$ python3 -q
>>> import numpy as np
>>> import numpy.linalg as la
>>> np.set_printoptions(precision=2, suppress=True, linewidth=120)
>>> arr = np.array([[-8, -4, -4, 0, 0, 0],
...     [-8, 12, 0, 0, 0, 0],
...     [0, -8, -8, 0, 0, 0],
...     [-16, -8, -8, -10, -5, -5],
...     [-16, 24, 0, -10, 15, 0],
...     [0, -16, -16, 0, -10, -10]])
>>> blk = np.stack([arr, -3 * arr, arr[::-1]])
>>> np.einsum("bij,cij->bc", blk, blk)
array([[ 2835, -8505,  1344],
       [-8505, 25515, -4032],
       [ 1344, -4032,  2835]])
>>> print((blk @ arr.T).shape)
(3, 6, 6)
>>> la.norm(blk, axis=(1, 2))
array([ 53.24, 159.73,  53.24])
>>> la.matrix_rank(blk)
array([6, 6, 6])
>>> Uu, sigma, vt = la.svd(arr, full_matrices=False)
>>> sigma / sigma[0]
array([1.  , 0.72, 0.23, 0.2 , 0.14, 0.05])
>>> np.cumsum(sigma ** 2) / np.sum(sigma ** 2)
array([0.61, 0.93, 0.96, 0.99, 1.  , 1.  ])
>>> np.round(Uu.T @ Uu, 2) + 0
array([[1., 0., 0., 0., 0., 0.],
       [0., 1., 0., 0., 0., 0.],
       [0., 0., 1., 0., 0., 0.],
       [0., 0., 0., 1., 0., 0.],
       [0., 0., 0., 0., 1., 0.],
       [0., 0., 0., 0., 0., 1.]])
>>> np.round(vt @ vt.T, 2) + 0
array([[1., 0., 0., 0., 0., 0.],
       [0., 1., 0., 0., 0., 0.],
       [0., 0., 1., 0., 0., 0.],
       [0., 0., 0., 1., 0., 0.],
       [0., 0., 0., 0., 1., 0.],
       [0., 0., 0., 0., 0., 1.]])
>>> print(sigma)
[41.68 29.93  9.77  8.25  5.92  1.93]
>>> np.abs(Uu[:, 0]).round(6).argmax()
np.int64(4)
>>> x0 = np.array([1, 1, 0, 1, 2, 2])
>>> target = arr @ x0
>>> b, lr = np.zeros(6), 1 / la.norm(arr, 2) ** 2
>>> for i in range(200):
...     b -= lr * arr.T @ (arr @ b - target)
...     if i % 50 == 0: print(i, round(la.norm(arr @ b - target), 2))
... 
0 31.08
50 3.67
100 1.46
150 0.92
>>> print(b)
[0.93 0.92 0.14 1.14 2.15 1.72]
>>> A2 = la.inv(arr)
>>> np.round(la.slogdet(arr)[0], 2)
np.float64(1.0)
>>> A2.round(2) + 0
array([[-0.12,  0.  ,  0.06,  0.  ,  0.  ,  0.  ],
       [-0.08,  0.08,  0.04,  0.  ,  0.  ,  0.  ],
       [ 0.08, -0.08, -0.17,  0.  ,  0.  ,  0.  ],
       [ 0.2 ,  0.  , -0.1 , -0.1 ,  0.  ,  0.05],
       [ 0.13, -0.13, -0.07, -0.07,  0.07,  0.03],
       [-0.13,  0.13,  0.27,  0.07, -0.07, -0.13]])
>>> Q, Rm = la.qr(arr)
>>> np.round(abs(Rm[0, 0]), 2), round(la.norm(arr[:, 0]), 2)
(np.float64(25.3), np.float64(25.3))
>>> np.abs(np.diag(Rm))
array([25.3 , 30.98, 10.95,  6.32,  7.75,  2.74])
>>> Rm.round(2) + 0
array([[ 25.3 , -12.65,   6.32,  12.65,  -6.32,   3.16],
       [  0.  , -30.98, -15.49,   0.  , -15.49,  -7.75],
       [  0.  ,   0.  ,  10.95,   0.  ,   0.  ,   5.48],
       [  0.  ,   0.  ,   0.  ,   6.32,  -3.16,   1.58],
       [  0.  ,   0.  ,   0.  ,   0.  ,  -7.75,  -3.87],
       [  0.  ,   0.  ,   0.  ,   0.  ,   0.  ,  -2.74]])
>>> A = np.loadtxt("w.csv", delimiter=",")
>>> A
array([[-2.,  0.,  0.,  0.,  0.,  0.,  0.,  0.,  0.,  0.,  0.,  0.,  0.],
       [ 2.,  2.,  0.,  0.,  0.,  0.,  0.,  0.,  0.,  0.,  0.,  0.,  0.],
       [ 0.,  0., -2.,  0.,  0.,  0.,  0.,  0.,  0.,  0.,  0.,  0.,  0.],
       [-2.,  2., -2.,  0.,  0.,  0.,  0.,  0.,  0.,  0.,  0.,  0.,  0.],
       [-1.,  1., -2.,  1., -1.,  0.,  0.,  0.,  0.,  0.,  0.,  0.,  0.],
       [ 2.,  0., -2.,  0., -1., -1.,  0.,  0.,  0.,  0.,  0.,  0.,  0.],
       [-2., -2., -1.,  2.,  0.,  0.,  1.,  0.,  0.,  0.,  0.,  0.,  0.],
       [-1.,  1., -1.,  2., -2., -2.,  1.,  2.,  0.,  0.,  0.,  0.,  0.],
       [ 1.,  2., -2.,  1.,  1.,  1., -1., -1., -2.,  0.,  0.,  0.,  0.],
       [ 2.,  2.,  0.,  1.,  2.,  2.,  0.,  1., -1., -1.,  0.,  0.,  0.],
       [-1.,  2.,  1.,  0., -1., -1., -1., -2.,  0., -1., -2.,  0.,  0.],
       [ 2., -2., -2.,  0.,  1.,  2.,  1., -1.,  0.,  2.,  2., -2.,  0.],
       [-2.,  0.,  2.,  1., -1., -2.,  0., -2.,  0.,  2.,  2.,  1., -2.]])
>>> # null space of dimension 1
>>> W = np.array([[3, 3, 0, 0, 3, 8],
...     [9, 0, 6, 1, 0, 3],
...     [3, 4, 0, 2, 3, 8],
...     [0, 4, 6, 7, 7, 4],
...     [2, 0, 1, 6, 1, 0],
...     [9, 8, 3, 4, 8, 7]])
>>> b = np.array([-2, 0, 2, 1, 0, 0])
>>> H = np.maximum(arr @ W + b, 0)
>>> H
array([[  0,   0,   0,   0,   0,   0],
       [ 82,   0,  74,  13,   0,   0],
       [  0,   0,   0,   0,   0,   0],
       [  0,   0,   0,   0,   0,   0],
       [196,   0, 101,  45,   0,   0],
       [  0,   0,   0,   0,   0,   0]])
>>> (H > 0).mean(axis=0)
array([0.33, 0.  , 0.33, 0.33, 0.  , 0.  ])
>>> W2 = np.array([[-1, 1], [-9, 4], [-3, -4], [6, 4], [-8, -4], [5, 9]])
>>> H @ W2
array([[   0,    0],
       [-226, -162],
       [   0,    0],
       [   0,    0],
       [-229,  -28],
       [   0,    0]])
>>> (H @ W2).round(6).argmax(axis=1)
array([0, 1, 0, 0, 1, 0])
>>> W @ W2
array([[-14,  75],
       [ -6,  16],
       [-11,  87],
       [-48,  28],
       [ 23,  18],
       [-95,  76]])
>>> x0 = np.array([5, 2, 2, 0, 4, 0, 4, 0, -5, 5, -4, 1, -3])
>>> a = np.maximum(A @ x0, 0)
>>> np.flatnonzero(a > 1e-9)
array([ 1,  5,  8,  9, 11])
>>> A.T @ a
array([111.,  82., -54.,  37.,  67.,  77.,  -5.,  -3., -52.,  -2.,  20., -20.,   0.])
>>> np.maximum(A @ (3 * x0), 0)
array([ 0., 42.,  0.,  0.,  0.,  6.,  0.,  0., 45., 66.,  0., 30.,  0.])
>>> a
array([ 0., 14.,  0.,  0.,  0.,  2.,  0.,  0., 15., 22.,  0., 10.,  0.])
>>> la.cond(A) > 100
np.True_
>>> print(np.abs(np.diag(la.qr(A)[1])) > 1e-9)
[ True  True  True  True  True  True  True  True  True  True  True  True False]
>>> np.allclose(A[:-1].T @ la.lstsq(A[:-1].T, A[-1])[0], A[-1])
False
>>> np.round(np.trace(la.pinv(A) @ A), 2)
np.float64(12.0)
>>> rng = np.random.default_rng(167)
>>> lab = rng.permutation(13)
>>> print(lab)
[ 0  3  1  6  4  9  5 11  7  2 12  8 10]
>>> A2 = A[lab][:, lab]
>>> np.diag(A2)
array([-2.,  0.,  2.,  1., -1., -1., -1., -2.,  2., -2., -2., -2., -2.])
>>> np.sort(np.abs(la.eigvals(A2)))
array([0., 1., 1., 1., 1., 2., 2., 2., 2., 2., 2., 2., 2.])
>>> np.allclose(A2, A)
False
>>> K = np.load("m.npy")
>>> K
array([[ 2.05,  0.  , -1.  ,  2.  ],
       [-1.  , -2.95, -2.  , -1.  ],
       [ 2.  , -3.  ,  0.05, -2.  ],
       [ 2.  ,  0.  , -1.  ,  2.05]])
>>> x0 = np.array([1, 2, 2, 2])
>>> target = K @ x0
>>> b, lr = np.zeros(4), 1 / la.norm(K, 2) ** 2
>>> for i in range(60):
...     b -= lr * K.T @ (K @ b - target)
...     if i % 10 == 0: print(i, round(la.norm(K @ b - target), 2))
... 
0 2.76
10 0.13
20 0.03
30 0.03
40 0.03
50 0.03
>>> round(float(la.cond(K)), 2)
179.75
>>> b
array([1.25, 2.54, 1.37, 1.43])
>>> Uu, sigma, vt = la.svd(K)
>>> np.argmax(sigma[:-1] / (sigma[1:] + 1e-6)) + 1
np.int64(3)
>>> A2 = Uu[:, :3] @ np.diag(sigma[:3]) @ vt[:3]
>>> print(A2)
[[ 2.05 -0.01 -0.99  2.01]
 [-1.   -2.95 -2.   -1.  ]
 [ 2.   -3.    0.05 -2.  ]
 [ 2.    0.01 -1.01  2.04]]
>>> round(float(la.norm(K - A2) / la.norm(K)), 2)
0.0
>>> la.matrix_rank(K, rtol=0.05)
np.int64(3)
>>> print(np.round(np.abs(K - A2).max(), 2))
0.01
>>> x0 = np.array([0, 3, 1, 3])
>>> target = K @ x0
>>> target
array([  5.  , -13.85, -14.95,   5.15])
>>> np.round(la.solve(K, K[:, 2]), 2) + 0
array([0., 0., 1., 0.])
>>> np.round(la.solve(K, target), 2) + 0
array([0., 3., 1., 3.])
>>> lab = rng.permutation(4)
>>> lab
array([2, 0, 3, 1])
>>> A2 = K[lab][:, lab]
>>> np.sort(np.abs(la.eigvals(A2)))
array([0.05, 1.87, 3.73, 4.44])
>>> np.diag(A2)
array([ 0.05,  2.05,  2.05, -2.95])
>>> M = np.load("test17.npy")
>>> M
array([[  2,  -6,   2,   2,  -3,   0,  -3,  -5],
       [ -6, -10,   2,  -3,   0,  -5,   4,  -7],
       [  2,   2,  10,   0,   0,  -3,  -3,   9],
       [  2,  -3,   0,   4,   0,  -9,  -3,   0],
       [ -3,   0,   0,   0, -10,  -8,  -3,  -9],
       [  0,  -5,  -3,  -9,  -8,   8,   2,   3],
       [ -3,   4,  -3,  -3,  -3,   2,  10,   4],
       [ -5,  -7,   9,   0,  -9,   3,   4,   4]])
>>> # symmetric, so the eigenvalues are real
>>> vals, vecs = la.eigvalsh(M)
Traceback (most recent call last):
  File "<python-input-85>", line 1, in <module>
    vals, vecs = la.eigvalsh(M)
    ^^^^^^^^^^
ValueError: too many values to unpack (expected 2)
>>> vals, vecs = la.eigh(M)
>>> print(la.svd(M, compute_uv=False))
[21.96 21.76 17.4  11.83 11.77  7.09  5.66  2.17]
>>> np.round(vecs.T @ vecs, 2) + 0
array([[1., 0., 0., 0., 0., 0., 0., 0.],
       [0., 1., 0., 0., 0., 0., 0., 0.],
       [0., 0., 1., 0., 0., 0., 0., 0.],
       [0., 0., 0., 1., 0., 0., 0., 0.],
       [0., 0., 0., 0., 1., 0., 0., 0.],
       [0., 0., 0., 0., 0., 1., 0., 0.],
       [0., 0., 0., 0., 0., 0., 1., 0.],
       [0., 0., 0., 0., 0., 0., 0., 1.]])
>>> np.abs(vecs[:, -1]).round(6).argmax()
np.int64(5)
>>> (vals > 1e-8).sum(), (vals < -1e-8).sum()
(np.int64(5), np.int64(3))
>>> np.unique(vals.round(6) + 0, return_counts=True)[1]
array([1, 1, 1, 1, 1, 1, 1, 1])
>>> la.eigvalsh(M + 2 * np.eye(8))
array([-19.96,  -9.77,  -5.09,   4.17,   7.66,  13.83,  19.4 ,  23.76])
>>> la.eigvalsh(M @ M)
array([  4.7 ,  32.  ,  50.23, 138.48, 139.94, 302.79, 473.54, 482.32])
>>> lab = rng.permutation(8)
>>> lab
array([2, 1, 5, 4, 3, 0, 7, 6])
>>> A2 = M[lab][:, lab]
>>> np.trace(A2)
np.int64(18)
>>> A2
array([[ 10,   2,  -3,   0,   0,   2,   9,  -3],
       [  2, -10,  -5,   0,  -3,  -6,  -7,   4],
       [ -3,  -5,   8,  -8,  -9,   0,   3,   2],
       [  0,   0,  -8, -10,   0,  -3,  -9,  -3],
       [  0,  -3,  -9,   0,   4,   2,   0,  -3],
       [  2,  -6,   0,  -3,   2,   2,  -5,  -3],
       [  9,  -7,   3,  -9,   0,  -5,   4,   4],
       [ -3,   4,   2,  -3,  -3,  -3,   4,  10]])
>>> np.sort(np.abs(la.eigvals(A2)))
array([ 2.17,  5.66,  7.09, 11.77, 11.83, 17.4 , 21.76, 21.96])
>>> f, r1 = M[3], M[6]
>>> f @ r1
np.int64(-78)
>>> p = (f @ r1) / (f @ f) * f
>>> print(r1 - p)
[-1.69  2.03 -3.   -0.38 -3.   -3.9   8.03  4.  ]
>>> A2 = M[0, 0] * M[1:] - np.outer(M[1:, 0], M[0])
>>> A2
array([[  0, -56,  16,   6, -18, -10, -10, -44],
       [  0,  16,  16,  -4,   6,  -6,   0,  28],
       [  0,   6,  -4,   4,   6, -18,   0,  10],
       [  0, -18,   6,   6, -29, -16, -15, -33],
       [  0, -10,  -6, -18, -16,  16,   4,   6],
       [  0, -10,   0,   0, -15,   4,  11,  -7],
       [  0, -44,  28,  10, -33,   6,  -7, -17]])
>>> np.flatnonzero(~A2.round(6).any(axis=1))
array([], dtype=int64)
>>> print(la.matrix_rank(A2), la.matrix_rank(M))
7 8
